In [1]: import numpy as np

In [2]: np.set_printoptions(precision=2, suppress=True, linewidth=100)

In [3]: A = np.load("sample10.npy")

In [4]: print(A)
[[ 0.7   0.25 -0.41  0.08  0.14 -0.19  0.47]
 [ 0.25  0.8   0.34 -0.07 -0.11  0.16 -0.38]
 [-0.41  0.34  0.44  0.11  0.19 -0.26  0.64]
 [ 0.08 -0.07  0.11  0.98 -0.04  0.05 -0.13]
 [ 0.14 -0.11  0.19 -0.04  0.94  0.09 -0.21]
 [-0.19  0.16 -0.26  0.05  0.09  0.88  0.3 ]
 [ 0.47 -0.38  0.64 -0.13 -0.21  0.3   0.28]]

In [5]: x0 = np.array([0, 1, 4, 3, 3, 9, 2])

In [6]: print(A @ x0)
[-1.54  2.26  1.9   3.42  3.7   8.02  4.38]

In [7]: print(A @ (2 * x0))
[-3.08  4.52  3.79  6.84  7.4  16.04  8.77]

In [8]: print(A @ np.ones(7))
[1.03 0.98 1.04 0.99 0.99 1.02 0.96]

In [9]: print(A @ np.eye(7)[2])
[-0.41  0.34  0.44  0.11  0.19 -0.26  0.64]

In [10]: u, r1 = A[5], A[4]

In [11]: print(u @ u)
1.0

In [12]: print(round(float(u @ r1), 2))
-0.0

In [13]: pr = (u @ r1) / (u @ u) * u

In [14]: print(round(float(np.linalg.norm(u + r1) ** 2 + np.linalg.norm(u - r1) ** 2), 2))
4.0

In [15]: print(round(float((r1 - pr) @ u), 2))
-0.0

In [16]: print(np.round(np.outer(u, r1), 2) + 0)
[[-0.03  0.02 -0.04  0.01 -0.18 -0.02  0.04]
 [ 0.02 -0.02  0.03 -0.01  0.15  0.01 -0.03]
 [-0.04  0.03 -0.05  0.01 -0.25 -0.02  0.06]
 [ 0.01 -0.01  0.01  0.    0.05  0.   -0.01]
 [ 0.01 -0.01  0.02  0.    0.08  0.01 -0.02]
 [ 0.12 -0.1   0.16 -0.03  0.82  0.08 -0.19]
 [ 0.04 -0.03  0.06 -0.01  0.28  0.03 -0.06]]

In [17]: print(np.sort(np.abs(np.linalg.eigvals(A))))
[1. 1. 1. 1. 1. 1. 1.]

In [18]: print(np.round(A @ A, 2) + 0)
[[1. 0. 0. 0. 0. 0. 0.]
 [0. 1. 0. 0. 0. 0. 0.]
 [0. 0. 1. 0. 0. 0. 0.]
 [0. 0. 0. 1. 0. 0. 0.]
 [0. 0. 0. 0. 1. 0. 0.]
 [0. 0. 0. 0. 0. 1. 0.]
 [0. 0. 0. 0. 0. 0. 1.]]

In [19]: print(round(float(np.trace(A)), 2))
5.0
